>>> import numpy as np
>>> from numpy import linalg as LA
>>> np.set_printoptions(precision=3, suppress=True, linewidth=100)
>>> X = np.loadtxt("mat.csv", delimiter=",")
>>> X
array([[-2.,  1.,  0.],
       [ 0., -2.,  1.],
       [ 0.,  0., -2.]])
>>> # triangular, det is the product of the diagonal
>>> proj = np.triu(np.array([[1, 0, 0], [0, 2, 1], [1, 0, 2]]), 1) + np.eye(3)
>>> other = proj @ X @ LA.inv(proj)
>>> LA.matrix_rank(other)
np.int64(3)
>>> np.poly(other)
array([ 1.,  6., 12.,  8.])
>>> round(float(LA.det(other)), 3)
-8.0
>>> rng = np.random.default_rng(31562)
>>> z = rng.permutation(3)
>>> z
array([0, 1, 2])
>>> other = X[z][:, z]
>>> other
array([[-2.,  1.,  0.],
       [ 0., -2.,  1.],
       [ 0.,  0., -2.]])
>>> np.round(LA.det(other), 3), np.round(LA.det(X[z]), 3)
(np.float64(-8.0), np.float64(-8.0))
>>> data = np.load("sample19.npy")
>>> data
array([[ 0.,  2.,  0.,  2.],
       [ 0., -3., -2., -2.],
       [ 0.,  1., -2.,  3.],
       [ 0.,  2., -2.,  3.]])
>>> # rows and columns are dependent
>>> np.round(LA.norm(data, 1), 3), np.round(LA.norm(data, np.inf), 3)
(np.float64(10.0), np.float64(7.0))
>>> np.round(LA.norm(data, 2), 3)
np.float64(6.535)
>>> round(LA.norm(data[2] - data[1]), 3)
np.float64(6.403)
>>> data[2] @ data[1]
np.float64(-5.0)
>>> LA.norm(data, axis=1)
array([2.828, 4.123, 3.742, 4.123])
>>> round(float(LA.norm(data) ** 2 / LA.norm(data, 2) ** 2), 3)
1.311
>>> round(float(LA.norm(data[2], 1)), 3), round(float(LA.norm(data[2], np.inf)), 3)
(6.0, 3.0)
>>> r0, g = data[2], data[3]
>>> r0 @ r0
np.float64(14.0)
>>> p = (r0 @ g) / (r0 @ r0) * r0
>>> p
array([ 0.   ,  1.071, -2.143,  3.214])
>>> g - p
array([ 0.   ,  0.929,  0.143, -0.214])
>>> np.argsort(-LA.norm(data, axis=0).round(6), kind="stable")[:3]
array([3, 1, 2])
>>> LA.cond(data) > 100
np.True_
>>> LA.matrix_rank(data, rtol=0.1)
np.int64(2)
>>> np.round(LA.norm(data, 2) / LA.norm(data), 3)
np.float64(0.873)
>>> data.reshape(-1, 2)
array([[ 0.,  2.],
       [ 0.,  2.],
       [ 0., -3.],
       [-2., -2.],
       [ 0.,  1.],
       [-2.,  3.],
       [ 0.,  2.],
       [-2.,  3.]])
>>> data.reshape(2, -1)
array([[ 0.,  2.,  0.,  2.,  0., -3., -2., -2.],
       [ 0.,  1., -2.,  3.,  0.,  2., -2.,  3.]])
>>> T = data.reshape(4, 2, -1)
>>> np.einsum("ihd,ihd->ih", T, T)
array([[ 4.,  4.],
       [ 9.,  8.],
       [ 1., 13.],
       [ 4., 13.]])
>>> T.shape
(4, 2, 2)
>>> np.einsum("ihd,jhd->hij", T, T).shape
(2, 4, 4)
>>> T[:, 0]
array([[ 0.,  2.],
       [ 0., -3.],
       [ 0.,  1.],
       [ 0.,  2.]])
>>> E = np.load("w.npy")
>>> E
array([[ 0.3,  1. ,  2. ],
       [-1. , -0.9, -0.2],
       [-0.5, -1.4, -0.2],
       [ 1.9,  2.1,  0.5],
       [ 0.8, -0.4, -0.2],
       [ 0.1,  0.9,  1.2],
       [-0.8,  0.2, -1.7],
       [-0.8, -0.4, -0.7],
       [-1. , -0.8, -1.3],
       [ 0.4, -0.4,  0.2],
       [22. , 22. ,  6. ],
       [ 0.1, -0.2,  1.6],
       [ 1.2,  1.3, -0.5],
       [-1. ,  0.9, -0.2],
       [-0.7,  1. , -0.2],
       [-0.2, -1.3,  0.9],
       [-0.1, -0.9, -0.5],
       [-0.2,  0.2,  0.7],
       [ 0.8, -1.1,  0.6],
       [ 0.4, -1.1, -0.7],
       [ 0.8, -0.4,  0.4]])
>>> # row 10 dominates
>>> x0 = np.array([3, 2, 3])
>>> y = X @ x0
>>> beta, lr = np.zeros(3), 1 / LA.norm(X, 2) ** 2
>>> for i in range(6):
...     beta -= lr * X.T @ (X @ beta - y)
...     if i % 1 == 0: print(i, round(LA.norm(X @ beta - y), 3))
... 
0 4.604
1 3.472
2 2.624
3 1.984
4 1.5
5 1.134
>>> round(LA.cond(X), 3)
np.float64(2.026)
>>> z = E[:, 0] > np.median(E[:, 0])
>>> r0 = E[z].mean(axis=0) - E[~z].mean(axis=0)
>>> ((E - E.mean(axis=0)) @ r0 > 0).astype(int)
array([0, 0, 0, 1, 0, 0, 0, 0, 0, 0, 1, 0, 1, 0, 0, 0, 0, 0, 0, 0, 0])
>>> other = np.array([[1], [-2], [1]])
>>> cent = np.array([[-9, -5, 4]])
>>> feats = other @ cent
>>> feats
array([[-9, -5,  4],
       [18, 10, -8],
       [-9, -5,  4]])
>>> # looks like rank 1
>>> z = rng.permutation(3)
>>> z
array([1, 0, 2])
>>> other = feats[z][:, z]
>>> np.allclose(other, feats)
False
>>> other
array([[10, 18, -8],
       [-5, -9,  4],
       [-5, -9,  4]])
>>> np.round(np.sort(np.abs(LA.eigvals(other))), 3) + 0
array([0., 0., 5.])
>>> r = LA.matrix_rank(feats)
>>> r
np.int64(1)
>>> N = LA.svd(feats)[2][r:].T
>>> [int(LA.matrix_rank(feats[:i])) for i in range(1, len(feats) + 1)]
[1, 1, 1]
>>> np.allclose(feats @ N, 0)
True
>>> N @ N.T
array([[ 0.336, -0.369,  0.295],
       [-0.369,  0.795,  0.164],
       [ 0.295,  0.164,  0.869]])
>>> [int(LA.matrix_rank(feats[:, :j + 1])) for j in range(3)]
[1, 1, 1]
>>> feats @ LA.pinv(feats) @ feats
array([[-9., -5.,  4.],
       [18., 10., -8.],
       [-9., -5.,  4.]])
>>> left, sig, Vh = LA.svd(feats)
>>> vecs = Vh[:(sig > 1e-8).sum()]
>>> x0 = feats[1] + 4 * feats[2] + rng.integers(2) * np.eye(3)[2]
>>> x0
array([-18., -10.,   8.])
>>> vecs.T @ vecs
array([[ 0.664,  0.369, -0.295],
       [ 0.369,  0.205, -0.164],
       [-0.295, -0.164,  0.131]])
>>> LA.matrix_rank(np.vstack([feats, x0]))
np.int64(1)
>>> round(float(LA.norm(x0 - vecs.T @ vecs @ x0)), 3)
0.0
>>> np.diag(vecs.T @ vecs)
array([0.664, 0.205, 0.131])
>>> theta = np.radians(135)
>>> Rm = np.eye(3)
>>> Rm[1, 1] = Rm[2, 2] = np.cos(theta)
>>> Rm[1, 2], Rm[2, 1] = -np.sin(theta), np.sin(theta)
>>> Rm
array([[ 1.   ,  0.   ,  0.   ],
       [ 0.   , -0.707, -0.707],
       [ 0.   ,  0.707, -0.707]])
>>> other = feats @ Rm.T
>>> other
array([[-9.   ,  0.707, -6.364],
       [18.   , -1.414, 12.728],
       [-9.   ,  0.707, -6.364]])
>>> np.round(LA.svd(feats, compute_uv=False), 3) + 0, np.round(LA.svd(other, compute_uv=False), 3) + 0
(array([27.055,  0.   ,  0.   ]), array([27.055,  0.   ,  0.   ]))
>>> np.allclose(feats @ feats.T, other @ other.T)
True
>>> np.abs(other - feats).max(axis=0)
array([ 0.   , 11.414, 20.728])
>>> A = np.load("layer4.npy")
>>> A
array([[-2., -3., -3., -3.],
       [-3., -2., -3., -3.],
       [-3., -3., -2., -3.],
       [-3., -3., -3., -2.]])
>>> # symmetric
>>> np.sort(LA.eigvals(X))
array([-2., -2., -2.])
>>> LA.matrix_power(X - np.diag(np.diag(X)), 3)
array([[0., 0., 0.],
       [0., 0., 0.],
       [0., 0., 0.]])
>>> LA.matrix_rank(X - X[0, 0] * np.eye(3))
np.int64(2)
>>> def softmax(z):
...     e = np.exp(z - z.max(axis=-1, keepdims=True))
...     return e / e.sum(axis=-1, keepdims=True)
... 
>>> softmax(A[3] + 3)
array([0.175, 0.175, 0.175, 0.475])
>>> softmax(A[3])
array([0.175, 0.175, 0.175, 0.475])
>>> np.round(softmax(10 * A[3]), 3) + 0
array([0., 0., 0., 1.])
>>> softmax(A).sum(axis=1)
array([1., 1., 1., 1.])
>>> att = A @ A.T / np.sqrt(4)
>>> softmax(att + np.triu(np.full(att.shape, -np.inf), 1))
array([[1.   , 0.   , 0.   , 0.   ],
       [0.378, 0.622, 0.   , 0.   ],
       [0.274, 0.274, 0.452, 0.   ],
       [0.215, 0.215, 0.215, 0.355]])
>>> softmax(att)
array([[0.355, 0.215, 0.215, 0.215],
       [0.215, 0.355, 0.215, 0.215],
       [0.215, 0.215, 0.355, 0.215],
       [0.215, 0.215, 0.215, 0.355]])
>>> softmax(att).round(6).argmax(axis=1)
array([0, 1, 2, 3])
>>> softmax(att)[3] @ A
array([-2.785, -2.785, -2.785, -2.645])
>>> z = rng.permutation(3)
>>> other = X[:, z] * rng.choice([-1, 1], 3)
>>> other
array([[-0.,  1., -2.],
       [-1., -2.,  0.],
       [ 2.,  0.,  0.]])
>>> left, _, Vh = LA.svd(X.T @ other)
>>> np.round(left @ Vh, 3) + 0
array([[ 0.,  0.,  1.],
       [ 0.,  1.,  0.],
       [-1.,  0.,  0.]])
>>> np.round(LA.lstsq(X, other)[0], 3) + 0
array([[ 0.,  0.,  1.],
       [ 0.,  1.,  0.],
       [-1.,  0.,  0.]])
>>> A @ np.ones(4)
array([-11., -11., -11., -11.])
>>> (A @ A)[0]
array([31., 30., 30., 30.])
>>> np.sort(np.abs(np.fft.fft(A[0]))), np.sort(LA.svd(A, compute_uv=False))
(array([ 1.,  1.,  1., 11.]), array([ 1.,  1.,  1., 11.]))
>>> np.allclose(A @ A.T, A.T @ A)
True
>>> J = np.vander(np.arange(3) - 1, 3, increasing=True)
>>> J
array([[ 1, -1,  1],
       [ 1,  0,  0],
       [ 1,  1,  1]])
>>> r0 = np.array([3, 4])
>>> np.cross(J[1, :3], J[0, :3])
array([ 0, -1, -1])
>>> np.round(LA.det(2 * J), 3), np.round(LA.det(J), 3)
(np.float64(16.0), np.float64(2.0))
>>> np.poly(J)
array([ 1., -2.,  1., -2.])
>>> np.einsum("ii->", J)
np.int64(2)
>>> np.round(LA.det(J[::-1]), 3)
np.float64(-2.0)
>>> theta = np.radians(30)
>>> Rm = np.eye(3)
>>> Rm[2, 2] = Rm[1, 1] = np.cos(theta)
>>> Rm[2, 1], Rm[1, 2] = -np.sin(theta), np.sin(theta)
>>> Rm
array([[ 1.   ,  0.   ,  0.   ],
       [ 0.   ,  0.866,  0.5  ],
       [ 0.   , -0.5  ,  0.866]])
>>> other = J @ Rm.T
>>> np.abs(other - J).max(axis=0)
array([0.   , 0.634, 0.634])
>>> other
array([[ 1.   , -0.366,  1.366],
       [ 1.   ,  0.   ,  0.   ],
       [ 1.   ,  1.366,  0.366]])
>>> np.allclose(J @ J.T, other @ other.T)
True
>>> np.allclose(LA.norm(J, axis=1), LA.norm(other, axis=1))
True
>>> np.round(LA.det(Rm), 3), round(np.trace(Rm), 3)
(np.float64(1.0), np.float64(2.732))
